% ipython --no-banner

In [1]: import numpy as np

In [2]: np.set_printoptions(suppress=True, linewidth=200)

In [3]: rd = lambda a: np.round(a, 3) + 0

In [4]: W0 = np.load("layer18.npy")

In [5]: rd(W0)
Out[5]: 
array([[-0.395, -0.744,  0.388, -0.389, -0.248, -0.21 , -0.361, -0.189,  0.223, -0.231,  0.076],
       [-0.744, -0.293,  0.175, -0.147, -0.078,  0.342,  0.265,  0.035,  0.275, -0.683, -0.713],
       [ 0.388,  0.175, -0.04 , -0.279, -0.641,  0.221, -0.086,  0.294,  0.248,  0.693, -0.151],
       [-0.389, -0.147, -0.279,  1.539,  0.117, -0.07 ,  0.072, -0.508, -0.306,  0.733, -0.611],
       [-0.248, -0.078, -0.641,  0.117,  0.524,  0.205,  0.28 , -0.139,  0.429, -0.571, -0.185],
       [-0.21 ,  0.342,  0.221, -0.07 ,  0.205, -0.364,  0.288, -0.551,  0.517,  0.495, -0.062],
       [-0.361,  0.265, -0.086,  0.072,  0.28 ,  0.288, -0.984, -0.854,  0.444,  0.032, -0.471],
       [-0.189,  0.035,  0.294, -0.508, -0.139, -0.551, -0.854,  1.185,  0.345,  0.933,  0.389],
       [ 0.223,  0.275,  0.248, -0.306,  0.429,  0.517,  0.444,  0.345, -0.799,  0.55 ,  0.361],
       [-0.231, -0.683,  0.693,  0.733, -0.571,  0.495,  0.032,  0.933,  0.55 ,  0.165,  1.019],
       [ 0.076, -0.713, -0.151, -0.611, -0.185, -0.062, -0.471,  0.389,  0.361,  1.019,  0.462]])

In [6]: # null space of dimension 1

In [7]: vals, V = np.linalg.eigh(W0)

In [8]: rd(np.linalg.eigvalsh(W0 + 4 * np.eye(11)))
Out[8]: array([2., 2., 3., 3., 3., 4., 5., 5., 5., 6., 7.])

In [9]: rd(vals.sum()), rd(np.trace(W0))
Out[9]: (np.float64(1.0), np.float64(1.0))

In [10]: rd(np.linalg.svd(W0, compute_uv=False))
Out[10]: array([3., 2., 2., 2., 1., 1., 1., 1., 1., 1., 0.])

In [11]: np.abs(V[:, -1]).round(6).argmax()
Out[11]: np.int64(7)

In [12]: rd(V.T @ V)
Out[12]: 
array([[1., 0., 0., 0., 0., 0., 0., 0., 0., 0., 0.],
       [0., 1., 0., 0., 0., 0., 0., 0., 0., 0., 0.],
       [0., 0., 1., 0., 0., 0., 0., 0., 0., 0., 0.],
       [0., 0., 0., 1., 0., 0., 0., 0., 0., 0., 0.],
       [0., 0., 0., 0., 1., 0., 0., 0., 0., 0., 0.],
       [0., 0., 0., 0., 0., 1., 0., 0., 0., 0., 0.],
       [0., 0., 0., 0., 0., 0., 1., 0., 0., 0., 0.],
       [0., 0., 0., 0., 0., 0., 0., 1., 0., 0., 0.],
       [0., 0., 0., 0., 0., 0., 0., 0., 1., 0., 0.],
       [0., 0., 0., 0., 0., 0., 0., 0., 0., 1., 0.],
       [0., 0., 0., 0., 0., 0., 0., 0., 0., 0., 1.]])

In [13]: (vals > 1e-8).sum(), (vals < -1e-8).sum()
Out[13]: (np.int64(5), np.int64(5))

In [14]: np.unique(vals.round(6) + 0, return_counts=True)[1]
Out[14]: array([2, 3, 1, 3, 1, 1])

In [15]: Y = W0 / np.linalg.norm(W0, axis=1, keepdims=True)

In [16]: gram = Y @ Y.T

In [17]: rd(gram[2])
Out[17]: array([-0.158, -0.3  ,  1.   , -0.137, -0.519,  0.054, -0.102,  0.481,  0.141,  0.164,  0.553])

In [18]: np.argwhere(np.triu(np.abs(gram) > 0.95, 1))
Out[18]: array([], shape=(0, 2), dtype=int64)

In [19]: (np.abs(gram) > 0.9).astype(int)
Out[19]: 
array([[1, 0, 0, 0, 0, 0, 0, 0, 0, 0, 0],
       [0, 1, 0, 0, 0, 0, 0, 0, 0, 0, 0],
       [0, 0, 1, 0, 0, 0, 0, 0, 0, 0, 0],
       [0, 0, 0, 1, 0, 0, 0, 0, 0, 0, 0],
       [0, 0, 0, 0, 1, 0, 0, 0, 0, 0, 0],
       [0, 0, 0, 0, 0, 1, 0, 0, 0, 0, 0],
       [0, 0, 0, 0, 0, 0, 1, 0, 0, 0, 0],
       [0, 0, 0, 0, 0, 0, 0, 1, 0, 0, 0],
       [0, 0, 0, 0, 0, 0, 0, 0, 1, 0, 0],
       [0, 0, 0, 0, 0, 0, 0, 0, 0, 1, 0],
       [0, 0, 0, 0, 0, 0, 0, 0, 0, 0, 1]])
